>>> import numpy as np
>>> import numpy.linalg as la
>>> np.set_printoptions(suppress=True, linewidth=120)
>>> M = np.load("dump.npy")
>>> print(M)
[[-0.6 -0.7  1.   0.9  0.9]
 [ 0.3  0.2 -0.6  0.9 -1. ]
 [ 1.   1.  -1.  -1.  -0.9]
 [-0.9 -0.4  0.7  0.7  1. ]
 [-0.8 -0.8  0.2  1.  -1. ]
 [-1.  -1.  -0.1  1.  -0.8]
 [-0.1  1.   0.4  1.  -1. ]
 [-0.5 -0.5  1.   0.9  1. ]
 [ 1.   1.  -1.  -1.   0.4]
 [-0.6 -0.1 -0.9 -0.3  0.6]
 [ 0.  -0.2  1.   0.8  0. ]
 [-0.2 -0.3 -1.   0.1 -1. ]
 [ 1.   0.8 -0.9 -0.9 -1. ]
 [-1.  -1.   0.4  1.  -0.9]
 [ 0.2 -0.5  1.  -0.8  1. ]
 [-0.6 -0.4 -0.7 -0.1  0.2]]
>>> lab = M[:, 1] > np.median(M[:, 1])
>>> r0 = M[lab].mean(axis=0) - M[~lab].mean(axis=0)
>>> print(np.argsort(-np.abs(r0).round(6), kind="stable"))
[1 0 2 4 3]
>>> print(np.round((((M - M.mean(axis=0)) @ r0 > 0) == lab).mean(), 1))
0.9
>>> print(((M - M.mean(axis=0)) @ r0 > 0).astype(int))
[0 1 1 0 0 0 1 0 1 1 0 1 1 0 0 0]
>>> d = la.norm(M[:, None] - M[None], axis=-1)
>>> print(la.matrix_rank(d ** 2))
7
>>> print(np.round(la.norm(M, axis=1), 1))
[1.9 1.5 2.2 1.7 1.8 1.9 1.8 1.8 2.  1.3 1.3 1.5 2.1 2.  1.7 1. ]
>>> print(d[15].round(6).argsort(kind="stable")[:4])
[15  9 11  5]
>>> print(np.unravel_index(d.round(6).argmax(), d.shape))
(np.int64(0), np.int64(2))
>>> print(d[15].round(1))
[2.1 1.9 2.6 1.8 1.9 1.8 2.5 2.1 2.3 0.6 2.  1.3 2.5 2.  2.2 0. ]
>>> print((d + 1e9 * np.eye(16)).round(6).argmin(axis=1))
[ 7 11 12  7 13  4  1  0  2 15  7  1  2  4  7  9]
>>> Xc = (M - M.mean(axis=0)) / M.std(axis=0)
>>> print(np.argwhere(np.abs(Xc) > 2))
[]
>>> print(np.round(Xc.std(axis=0), 1))
[1. 1. 1. 1. 1.]
>>> coef = la.lstsq(np.delete(Xc, 2, axis=1), Xc[:, 2])[0]
>>> print(coef.round(1))
[ 0.6 -0.4  0.9  0.6]
>>> print(round(1 - np.var(Xc[:, 2] - np.delete(Xc, 2, axis=1) @ coef), 1))
0.7
>>> data = np.load("w.npy")
>>> print(data)
[[-3  1  3 -2  0  0 -1]
 [-3 -1  2  2  1  0  2]
 [-3  2 -2  1 -3 -2  2]
 [ 2 -1  3  2  0 -2 -1]
 [-2 -1  0  3 -1 -1 -1]
 [-3  3 -2 -2 -3 -2 -3]
 [ 3 -2  3  3 -1  2  2]]
>>> print(la.cond(data) > 100)
False
>>> print(round(np.log10(la.cond(data))))
2
>>> print(la.matrix_rank(data, rtol=0.1))
6
>>> arr = np.minimum.outer(np.arange(1, 9), np.arange(1, 9)) * 4
>>> print(arr)
[[ 4  4  4  4  4  4  4  4]
 [ 4  8  8  8  8  8  8  8]
 [ 4  8 12 12 12 12 12 12]
 [ 4  8 12 16 16 16 16 16]
 [ 4  8 12 16 20 20 20 20]
 [ 4  8 12 16 20 24 24 24]
 [ 4  8 12 16 20 24 28 28]
 [ 4  8 12 16 20 24 28 32]]
>>> x = np.array([-1, -2, -1, 1, 5, -1, -2])
>>> print(data * x)
[[  3  -2  -3  -2   0   0   2]
 [  3   2  -2   2   5   0  -4]
 [  3  -4   2   1 -15   2  -4]
 [ -2   2  -3   2   0   2   2]
 [  2   2   0   3  -5   1   2]
 [  3  -6   2  -2 -15   2   6]
 [ -3   4  -3   3  -5  -2  -4]]
>>> print((data * x).sum(axis=1))
[ -2   6 -15   3   5 -10 -10]
>>> print(data @ np.eye(7)[6])
[-1.  2.  2. -1. -1. -3.  2.]
>>> print(np.sign((data @ x).round(6)))
[-1  1 -1  1  1 -1 -1]
>>> print((data @ x).argmax())
1
>>> print(data @ (2 * x))
[ -4  12 -30   6  10 -20 -20]
>>> print(data @ np.ones(7))
[ -2.   3.  -5.   3.  -3. -12.  10.]
>>> Lm = la.cholesky(arr)
>>> print(Lm @ Lm.T)
[[ 4.  4.  4.  4.  4.  4.  4.  4.]
 [ 4.  8.  8.  8.  8.  8.  8.  8.]
 [ 4.  8. 12. 12. 12. 12. 12. 12.]
 [ 4.  8. 12. 16. 16. 16. 16. 16.]
 [ 4.  8. 12. 16. 20. 20. 20. 20.]
 [ 4.  8. 12. 16. 20. 24. 24. 24.]
 [ 4.  8. 12. 16. 20. 24. 28. 28.]
 [ 4.  8. 12. 16. 20. 24. 28. 32.]]
>>> print(la.eigvalsh(arr).min() > 0)
True
>>> print(np.round(arr / np.sqrt(np.outer(np.diag(arr), np.diag(arr))), 1))
[[1.  0.7 0.6 0.5 0.4 0.4 0.4 0.4]
 [0.7 1.  0.8 0.7 0.6 0.6 0.5 0.5]
 [0.6 0.8 1.  0.9 0.8 0.7 0.7 0.6]
 [0.5 0.7 0.9 1.  0.9 0.8 0.8 0.7]
 [0.4 0.6 0.8 0.9 1.  0.9 0.8 0.8]
 [0.4 0.6 0.7 0.8 0.9 1.  0.9 0.9]
 [0.4 0.5 0.7 0.8 0.8 0.9 1.  0.9]
 [0.4 0.5 0.6 0.7 0.8 0.9 0.9 1. ]]
>>> print(np.prod(np.diag(Lm)) ** 2, round(float(la.det(arr)), 1))
65536.0 65536.0
>>> print(Lm)
[[2. 0. 0. 0. 0. 0. 0. 0.]
 [2. 2. 0. 0. 0. 0. 0. 0.]
 [2. 2. 2. 0. 0. 0. 0. 0.]
 [2. 2. 2. 2. 0. 0. 0. 0.]
 [2. 2. 2. 2. 2. 0. 0. 0.]
 [2. 2. 2. 2. 2. 2. 0. 0.]
 [2. 2. 2. 2. 2. 2. 2. 0.]
 [2. 2. 2. 2. 2. 2. 2. 2.]]
>>> E = np.load("case18.npy")
>>> print(E)
[[ 3.5  9.1  2.2 13.3  4.1 15.7  4.6 16.1]
 [ 4.6  9.   5.3 14.4  4.8 13.5  3.6 15.5]
 [ 5.7 11.   6.2 15.4  3.5 15.6  5.3 15.8]
 [ 5.7 10.5  7.1 15.3  4.4 14.2  6.3 12.7]
 [ 5.5 12.3  5.1 15.5  5.7 15.8  6.  14.5]
 [ 6.5 11.1  6.5 14.7  5.8 13.8  3.2 14.1]
 [ 6.4  9.4  4.1 13.9  4.1 16.   4.6 14.3]
 [ 3.   9.4  4.9 15.3  6.8 16.4  5.6 15.5]
 [ 4.4 10.8  5.1 13.8  5.  13.8  7.4 15.8]
 [ 4.5  9.8  5.7 15.7  5.6 15.5  4.3 14.4]
 [ 3.7  8.4  5.8 16.   4.9 15.3  4.3 15.2]
 [ 5.   8.   5.7 13.1  5.3 16.9  5.1 13.2]
 [ 6.6  9.8  5.1 15.1  6.  15.1  5.6 15. ]
 [ 6.6 10.1  2.2 15.2  4.6 16.8  4.8 14.3]
 [ 5.4  9.1  5.9 16.3  3.5 14.1  6.1 15.4]
 [ 5.4 11.2  5.4 14.7  5.2 15.6  6.4 13.9]
 [ 5.2  9.3  3.7 14.3  5.5 15.1  2.8 14. ]
 [ 3.5 10.2  5.5 14.8  4.8 14.7  5.7 14. ]
 [ 4.6 10.4  5.5 14.6  6.5 15.6  4.  15.9]
 [ 5.2  9.2  4.8 15.8  4.8 16.3  3.4 14.6]
 [ 6.3  9.5  4.4 14.4  3.6 13.7  4.6 14.6]
 [ 3.6  7.4  4.  15.1  3.6 14.6  6.6 15.9]]
>>> M2 = np.c_[E[:, :4] @ np.array([[8, 3, 7, 2], [1, 1, 1, 6], [4, 4, 9, 1], [1, 4, 6, 6]]), np.array([-6, -3, -6, 4, 0, -8, 7, -2, -9, 5, 7, -3, -9, -9, 6, -9, -1, 9, -1, 6, 7, -3])]
>>> print(M2.round(1))
[[ 59.2  81.6 133.2 143.6  -6. ]
 [ 81.4 101.6 175.3 154.9  -3. ]
 [ 96.8 114.5 199.1 176.   -6. ]
 [ 99.8 117.2 206.1 173.3   4. ]
 [ 92.2 111.2 189.7 182.9   0. ]
 [103.8 115.4 203.3 174.3  -8. ]
 [ 90.9 100.6 174.5 156.7   7. ]
 [ 68.3  99.2 166.3 159.1  -2. ]
 [ 80.2  99.6 170.3 161.5  -9. ]
 [ 84.3 108.9 186.8 167.7   5. ]
 [ 77.2 106.7 182.5 159.6   7. ]
 [ 83.9  98.2 172.9 142.3  -3. ]
 [ 98.1 110.4 192.5 167.7  -9. ]
 [ 86.9  99.5 167.3 167.2  -9. ]
 [ 92.2 114.1 197.8 169.1   6. ]
 [ 90.7 107.8 185.8 171.6  -9. ]
 [ 80.   96.9 164.8 155.7  -1. ]
 [ 75.  101.9 173.  162.5   9. ]
 [ 83.8 104.6 179.7 164.7  -1. ]
 [ 85.8 107.2 183.6 165.2   6. ]
 [ 91.9 103.6 179.6 160.4   7. ]
 [ 67.3  94.6 159.2 146.2  -3. ]]
>>> print(np.round(la.norm(M2 - E @ la.lstsq(E, M2)[0], axis=0), 1) + 0)
[ 0.   0.   0.   0.  21.1]
>>> print(np.round(la.norm(la.qr(E)[0].T @ M2, axis=0) ** 2 / ((M2 ** 2).sum(axis=0) + 1e-12), 1))
[1.  1.  1.  1.  0.5]
>>> left, sig, Vh = la.svd(E)
>>> print(sig.round(1))
[138.    6.9   6.2   5.3   4.8   4.3   2.8   2.5]
>>> M2 = left[:, :1] @ np.diag(sig[:1]) @ Vh[:1]
>>> print(round(np.abs(E - M2).max(), 1))
2.9
>>> print(round(la.norm(E - M2) / la.norm(E), 1))
0.1
>>> q, r_ = la.qr(E)
>>> print(q.shape, r_.shape)
(22, 8) (8, 8)
>>> print(np.round(np.abs(np.diag(r_)), 1))
[24.2  9.1  5.5  7.8  4.1  5.   4.9  4.8]
>>> A = np.load("m.npy")
>>> print(A)
[[ 4 -1 -2  7]
 [ 7  4 -1 -2]
 [-2  7  4 -1]
 [-1 -2  7  4]]
>>> rng = np.random.default_rng(62166)
>>> M2 = A + rng.integers(-2, 3, (4, 3)) @ rng.integers(-2, 3, (3, 4))
>>> print(M2)
[[ 6 -3 -4  1]
 [ 1 10  3 -2]
 [-7 12  8  0]
 [ 5 -8 -1  8]]
>>> print(np.round(la.svd(M2 - A, compute_uv=False), 1) + 0)
[17.2  7.3  2.2  0. ]
>>> print(M2 - A)
[[ 2 -2 -2 -6]
 [-6  6  4  0]
 [-5  5  4  1]
 [ 6 -6 -8  4]]
>>> print(la.matrix_rank(M2 - A, tol=1e-8))
3
>>> q, vecs = la.qr(A[:, :1])[0], la.qr(A[:, 1:])[0]
>>> sig = la.svd(q.T @ vecs, compute_uv=False)
>>> print(np.round(np.degrees(np.arccos(sig.clip(0, 1))), 1))
[49.7]
>>> print(round(la.norm(q @ q.T - vecs @ vecs.T, 2), 1))
1.0
>>> M2 = la.inv(A)
>>> print((np.abs(M2) > 1e-9).astype(int))
[[1 1 1 1]
 [1 1 1 1]
 [1 1 1 1]
 [1 1 1 1]]
>>> print(np.round(la.cond(A), 1))
2.5
>>> print(np.allclose(M2, A.T))
False
>>> print(np.round(la.det(A) * M2, 1))
[[   4. -428.  196. -172.]
 [-172.    4. -428.  196.]
 [ 196. -172.    4. -428.]
 [-428.  196. -172.    4.]]
>>> print(round(float(la.det(A) * la.det(M2)), 1))
1.0
>>> J = np.load("x.npy")
>>> print(J)
[[ 1.1 -2.6 -1.5  1.2 -0.1 -9.1 -0.2 -2.3]
 [ 3.4 -2.7  2.5 -5.9 -4.9 -1.3 -3.4 -1.6]
 [ 1.2 -4.9  3.7 -3.9  3.7 -2.7 -4.5 -2.1]
 [ 4.1  0.   2.5  1.5  2.   5.6  2.3  5.9]
 [ 0.7  3.   6.1  3.9 -1.1  0.3 -5.   3.5]
 [ 3.9 -1.9  1.2  1.9  3.  -1.9 -2.2  7.7]
 [ 0.2  8.8 -0.6 -3.3  0.1 -1.5 -2.  -2.3]
 [-7.2 -3.2 -2.5  0.   1.   4.2 -2.6  2.5]
 [-4.5 -6.6 -1.  -0.2 -3.2 -2.3 -1.6  4. ]
 [ 1.8  7.5 -2.5 -0.8 -0.9  4.9  2.9 -0.4]
 [-6.6  2.4 -3.3 -1.5 -0.6  6.  -1.1 -0.3]
 [-5.7  1.4  5.9 -0.2 -0.9  3.  -4.3  1.5]
 [ 4.8  1.   3.9  1.   1.9  6.7  2.2 -2.5]
 [-1.9 -2.8  3.9 -4.   5.9  0.3  2.4 -4. ]
 [-2.4  0.3 -2.9 -4.1  7.7  2.1  2.1 -0.3]
 [ 2.1 -0.4 -0.9 -2.6  5.3  7.   3.2  0.8]
 [-0.5  3.4 -3.3 -6.6 -4.2 -0.9  2.   3.3]
 [ 1.6 -6.8 -3.2 -1.  -3.5 -5.   0.2  1.4]
 [-1.8 -5.6 -2.  -3.6  2.  -2.7  5.6 -2.5]
 [-1.  -2.3 -2.4 -0.8 -3.3  4.3  1.1 -7.6]]
>>> print(np.abs(J).max())
9.1
>>> np.zeros(20, 8)
Traceback (most recent call last):
  File "<python-input-79>", line 1, in <module>
    np.zeros(20, 8)
    ~~~~~~~~^^^^^^^
TypeError: Cannot interpret '8' as a data type
>>> print(J.shape)
(20, 8)
>>> print(np.round(J.sum(axis=0), 1))
[ -6.7 -12.    3.6 -29.    9.9  17.   -2.9   4.7]
>>> print(la.matrix_rank(J))
8
>>> x = np.array([4, -4, 0, 3, -2, 5, -4, -5])
>>> y = J @ x
>>> print(np.round(la.lstsq(J, y)[0], 1) + 0)
[ 4. -4.  0.  3. -2.  5. -4. -5.]
>>> print(np.round(la.pinv(J) @ J, 1) + 0)
[[1. 0. 0. 0. 0. 0. 0. 0.]
 [0. 1. 0. 0. 0. 0. 0. 0.]
 [0. 0. 1. 0. 0. 0. 0. 0.]
 [0. 0. 0. 1. 0. 0. 0. 0.]
 [0. 0. 0. 0. 1. 0. 0. 0.]
 [0. 0. 0. 0. 0. 1. 0. 0.]
 [0. 0. 0. 0. 0. 0. 1. 0.]
 [0. 0. 0. 0. 0. 0. 0. 1.]]
>>> print(y.round(1))
[-14.6  31.6  20.3   6.2   8.7 -16.3 -32.5   0.9 -10.9  -8.5  -3.4  -2.5  51.6  -8.3 -34.9   9.8 -56.    4.8 -23.
  64.5]
>>> print(np.round(la.solve(J.T @ J, J.T @ y), 1) + 0)
[ 4. -4.  0.  3. -2.  5. -4. -5.]
>>> y = y + 0.3 * rng.normal(size=20)
>>> print(y.round(1))
[-14.6  32.   20.3   6.2   8.6 -16.5 -32.4   0.6 -11.1  -8.6  -3.6  -2.7  51.3  -7.9 -35.1   9.7 -56.5   5.2 -23.2
  64.6]
>>> coef, *_ = la.lstsq(J, y)
>>> print(coef.round())
[ 4. -4.  0.  3. -2.  5. -4. -5.]
>>> print(np.round(J.T @ (y - J @ coef), 1) + 0)
[0. 0. 0. 0. 0. 0. 0. 0.]
>>> print(coef.round(1) + 0)
[ 4. -4.  0.  3. -2.  5. -4. -5.]
